$ python3 -q
>>> import numpy as np
>>> from numpy import linalg as LA
>>> np.set_printoptions(precision=3, suppress=True, linewidth=140, legacy="1.25")
>>> X = np.load("m.npy")
>>> X
array([[ 0.709, -0.291, -0.64 , -0.058],
       [-0.291,  0.709, -0.64 , -0.058],
       [-0.64 , -0.64 , -0.407, -0.128],
       [-0.058, -0.058, -0.128,  0.988]])
>>> rng = np.random.default_rng(34264)
>>> A2 = X + rng.integers(-2, 3, (4, 1)) @ rng.integers(-2, 3, (1, 4))
>>> A2
array([[ 0.709,  1.709,  0.36 , -0.058],
       [-0.291,  4.709,  1.36 , -0.058],
       [-0.64 , -0.64 , -0.407, -0.128],
       [-0.058, -0.058, -0.128,  0.988]])
>>> LA.matrix_rank(A2 - X, tol=1e-8)
1
>>> np.abs(A2 - X).sum(axis=1)
array([3., 6., 0., 0.])
>>> np.round(LA.svd(A2 - X, compute_uv=False), 3) + 0
array([5., 0., 0., 0.])
>>> A2 - X
array([[0., 2., 1., 0.],
       [0., 4., 2., 0.],
       [0., 0., 0., 0.],
       [0., 0., 0., 0.]])
>>> np.round(LA.eigvalsh(X).min(), 3)
-1.0
>>> ev, evecs = LA.eig(X)
>>> np.sort(LA.eigvals(X.T))
array([-1.,  1.,  1.,  1.])
>>> np.sort(LA.eigvals(X @ X))
array([1., 1., 1., 1.])
>>> np.sort(LA.eigvals(LA.inv(X)))
array([-1.,  1.,  1.,  1.])
>>> ev
array([ 1., -1.,  1.,  1.])
>>> np.round(X @ evecs[:, 0] - ev[0] * evecs[:, 0], 3) + 0
array([0., 0., 0., 0.])
>>> np.round(np.prod(ev), 3)
-1.0
>>> data = np.loadtxt("arr.csv", delimiter=",")
>>> data
array([[7., 9., 7., 9., 7., 9.],
       [3., 6., 3., 6., 3., 6.],
       [5., 0., 5., 0., 5., 0.],
       [7., 9., 7., 9., 7., 9.],
       [3., 6., 3., 6., 3., 6.],
       [5., 0., 5., 0., 5., 0.]])
>>> Uu, sigma, vt = LA.svd(data)
>>> np.argmax(sigma[:-1] / (sigma[1:] + 1e-6)) + 1
2
>>> A2 = Uu[:, :2] @ np.diag(sigma[:2]) @ vt[:2]
>>> A2.round(3) + 0
array([[7., 9., 7., 9., 7., 9.],
       [3., 6., 3., 6., 3., 6.],
       [5., 0., 5., 0., 5., 0.],
       [7., 9., 7., 9., 7., 9.],
       [3., 6., 3., 6., 3., 6.],
       [5., 0., 5., 0., 5., 0.]])
>>> round(np.abs(data - A2).max(), 3)
0.0
>>> LA.matrix_rank(data, rtol=0.05)
2
>>> round(LA.norm(data - A2, 2), 3), np.round(sigma[2], 3)
(0.0, 0.0)
